In [1]: import numpy as np

In [2]: np.set_printoptions(precision=3, suppress=True, linewidth=140)

In [3]: def rnd(a):
   ...:     return np.round(a, 3) + 0
   ...: 

In [4]: mat = np.load("out1.npy")

In [5]: mat
Out[5]: 
array([[  0.2,   0.6,  -0.6, -38. ,   1.1,   0.1],
       [ -0.2,  -0.7,  -0.1, -24. ,  -0.1,  -0.3],
       [  1.3,  -1.2,   0.3, -10. ,   2.1,  -0.3],
       [  1.6,  -1. ,   0.9,   0. ,   0. ,  -0.8]])

In [6]: x = np.array([0, 3, 1, 0, 2, 2])

In [7]: (mat @ x).argmax()
Out[7]: np.int64(0)

In [8]: rnd(mat @ (2 * x))
Out[8]: array([ 7.2, -6. ,  0.6, -7.4])

In [9]: np.linalg.norm(mat @ x) <= np.linalg.norm(mat, 2) * np.linalg.norm(x) + 1e-9
Out[9]: np.True_

In [10]: mat @ np.eye(6)[0]
Out[10]: array([ 0.2, -0.2,  1.3,  1.6])

In [11]: rnd(mat * x)
Out[11]: 
array([[ 0. ,  1.8, -0.6,  0. ,  2.2,  0.2],
       [ 0. , -2.1, -0.1,  0. , -0.2, -0.6],
       [ 0. , -3.6,  0.3,  0. ,  4.2, -0.6],
       [ 0. , -3. ,  0.9,  0. ,  0. , -1.6]])

In [12]: rnd(np.einsum("ij,j->i", mat, x))
Out[12]: array([ 3.6, -3. ,  0.3, -3.7])

In [13]: rnd(np.linalg.norm(mat, "nuc"))
Out[13]: np.float64(51.714)

In [14]: rnd(np.linalg.norm(mat[3], 1)), rnd(np.linalg.norm(mat[3], np.inf))
Out[14]: (np.float64(4.3), np.float64(1.6))

In [15]: rnd(np.linalg.norm(mat, 2))
Out[15]: np.float64(46.066)

In [16]: rnd(np.linalg.norm(mat, axis=0))
Out[16]: array([ 2.081,  1.814,  1.127, 46.043,  2.373,  0.911])

In [17]: rnd(np.linalg.norm(mat, axis=1))
Out[17]: array([38.026, 24.013, 10.379,  2.238])

In [18]: Uu, sv, vt = np.linalg.svd(mat)

In [19]: rnd(sv)
Out[19]: array([46.066,  3.127,  1.638,  0.883])

In [20]: out = Uu[:, :1] @ np.diag(sv[:1]) @ vt[:1]

In [21]: np.linalg.matrix_rank(mat, rtol=0.05)
Out[21]: np.int64(2)

In [22]: rnd(np.linalg.norm(mat - out, 2)), rnd(sv[1])
Out[22]: (np.float64(3.127), np.float64(3.127))

In [23]: np.linalg.matrix_rank(out)
Out[23]: np.int64(1)

In [24]: rnd(np.linalg.norm(mat, 2) / np.linalg.norm(mat))
Out[24]: np.float64(0.997)

In [25]: np.linalg.matrix_rank(mat, rtol=0.1)
Out[25]: np.int64(1)

In [26]: mat.ravel(order="F")
Out[26]: 
array([  0.2,  -0.2,   1.3,   1.6,   0.6,  -0.7,  -1.2,  -1. ,  -0.6,  -0.1,   0.3,   0.9, -38. , -24. , -10. ,   0. ,   1.1,  -0.1,   2.1,
         0. ,   0.1,  -0.3,  -0.3,  -0.8])

In [27]: t3 = mat.reshape(4, 2, -1)

In [28]: t3.shape
Out[28]: (4, 2, 3)

In [29]: t3.transpose(1, 0, 2)
Out[29]: 
array([[[  0.2,   0.6,  -0.6],
        [ -0.2,  -0.7,  -0.1],
        [  1.3,  -1.2,   0.3],
        [  1.6,  -1. ,   0.9]],

       [[-38. ,   1.1,   0.1],
        [-24. ,  -0.1,  -0.3],
        [-10. ,   2.1,  -0.3],
        [  0. ,   0. ,  -0.8]]])

In [30]: t3[:, 0]
Out[30]: 
array([[ 0.2,  0.6, -0.6],
       [-0.2, -0.7, -0.1],
       [ 1.3, -1.2,  0.3],
       [ 1.6, -1. ,  0.9]])

In [31]: rnd(t3.sum(axis=1))
Out[31]: 
array([[-37.8,   1.7,  -0.5],
       [-24.2,  -0.8,  -0.4],
       [ -8.7,   0.9,   0. ],
       [  1.6,  -1. ,   0.1]])

In [32]: arr = np.loadtxt("sample7.csv", delimiter=",")

In [33]: arr
Out[33]: 
array([[14., 12.,  5.],
       [18., 20., 11.],
       [12., 12.,  6.]])

In [34]: Uu, sv, vt = np.linalg.svd(arr)

In [35]: rnd(sv)
Out[35]: array([39.067,  2.781,  0.   ])

In [36]: np.argmax(sv[:-1] / (sv[1:] + 1e-6)) + 1
Out[36]: np.int64(2)

In [37]: out = Uu[:, :2] @ np.diag(sv[:2]) @ vt[:2]

In [38]: rnd(np.linalg.norm(arr - out, 2)), rnd(sv[2])
Out[38]: (np.float64(0.0), np.float64(0.0))

In [39]: np.linalg.matrix_rank(out)
Out[39]: np.int64(2)

In [40]: rnd(out)
Out[40]: 
array([[14., 12.,  5.],
       [18., 20., 11.],
       [12., 12.,  6.]])

In [41]: m1 = np.loadtxt("case13.csv", delimiter=",")

In [42]: m1
Out[42]: 
array([[ 7., 15.,  3.,  4.],
       [ 5., 12.,  2.,  3.],
       [ 7.,  9.,  3.,  4.],
       [ 7., 11.,  3.,  4.],
       [ 5., 14.,  2.,  3.],
       [ 3., 11.,  1.,  2.],
       [ 5., 15.,  2.,  3.],
       [ 9., 15.,  4.,  5.],
       [ 7., 15.,  3.,  4.],
       [ 9., 12.,  4.,  5.],
       [ 3., 12.,  1.,  2.],
       [ 7., 11.,  3.,  4.],
       [ 7., 15.,  3.,  4.],
       [ 1.,  9.,  0.,  1.],
       [ 1., 11.,  0.,  1.],
       [ 5., 15.,  2.,  3.],
       [ 9., 12.,  4.,  5.],
       [ 3., 10.,  1.,  2.],
       [11., 15.,  5.,  6.]])

In [43]: np.unique(m1.round(6), axis=0).shape
Out[43]: (14, 4)

In [44]: np.linalg.lstsq(m1[:-1].T, m1[-1])[2]
Out[44]: np.int32(3)

In [45]: rnd(np.trace(np.linalg.pinv(m1) @ m1))
Out[45]: np.float64(3.0)

In [46]: np.allclose(m1[:-1].T @ np.linalg.lstsq(m1[:-1].T, m1[-1])[0], m1[-1])
Out[46]: True

In [47]: r = np.linalg.matrix_rank(arr)

In [48]: r
Out[48]: np.int64(2)

In [49]: ns = np.linalg.svd(arr)[2][r:].T

In [50]: np.linalg.matrix_rank(arr.T @ arr), np.linalg.matrix_rank(arr @ arr.T)
Out[50]: (np.int64(2), np.int64(2))

In [51]: rnd(ns[:, 0] / ns[np.abs(ns[:, 0]).round(6).argmax(), 0])
Out[51]: array([-0.5,  1. , -1. ])

In [52]: ns.shape
Out[52]: (3, 1)

In [53]: W0 = np.loadtxt("x.csv", delimiter=",")

In [54]: W0
Out[54]: 
array([[  1. ,   1.5,  -9. ,  -3. ],
       [  0. ,   0.3, -11. ,   0.8],
       [  0.4,   0.2, -13. ,   1.5]])

In [55]: W0.ravel(order="F")
Out[55]: array([  1. ,   0. ,   0.4,   1.5,   0.3,   0.2,  -9. , -11. , -13. ,  -3. ,   0.8,   1.5])

In [56]: W0.reshape(2, -1)
Out[56]: 
array([[  1. ,   1.5,  -9. ,  -3. ,   0. ,   0.3],
       [-11. ,   0.8,   0.4,   0.2, -13. ,   1.5]])

In [57]: t3 = W0.reshape(3, 2, -1)

In [58]: t3.sum(axis=1)
Out[58]: 
array([[ -8. ,  -1.5],
       [-11. ,   1.1],
       [-12.6,   1.7]])

In [59]: t3.shape
Out[59]: (3, 2, 2)

In [60]: t3[:, 0]
Out[60]: 
array([[1. , 1.5],
       [0. , 0.3],
       [0.4, 0.2]])

In [61]: np.swapaxes(t3, 1, 2)[2]
Out[61]: 
array([[  0.4, -13. ],
       [  0.2,   1.5]])

In [62]: t3.transpose(1, 0, 2)
Out[62]: 
array([[[  1. ,   1.5],
        [  0. ,   0.3],
        [  0.4,   0.2]],

       [[ -9. ,  -3. ],
        [-11. ,   0.8],
        [-13. ,   1.5]]])

In [63]: t3 = np.stack([W0, -2 * W0, W0[::-1]])

In [64]: t3.sum(axis=0)
Out[64]: 
array([[-0.6, -1.3, -4. ,  4.5],
       [ 0. ,  0. ,  0. ,  0. ],
       [ 0.6,  1.3,  4. , -4.5]])

In [65]: x = np.array([-1, -1, 2, -3])

In [66]: rnd(W0 @ x)
Out[66]: array([-11.5, -24.7, -31.1])

In [67]: x @ W0
Traceback (most recent call last):
  Cell In[67], line 1
    x @ W0
ValueError: matmul: Input operand 1 has a mismatch in its core dimension 0, with gufunc signature (n?,k),(k,m?)->(n?,m?) (size 3 is different from 4)


In [68]: np.linalg.norm(W0 @ x) <= np.linalg.norm(W0, 2) * np.linalg.norm(x) + 1e-9
Out[68]: np.True_
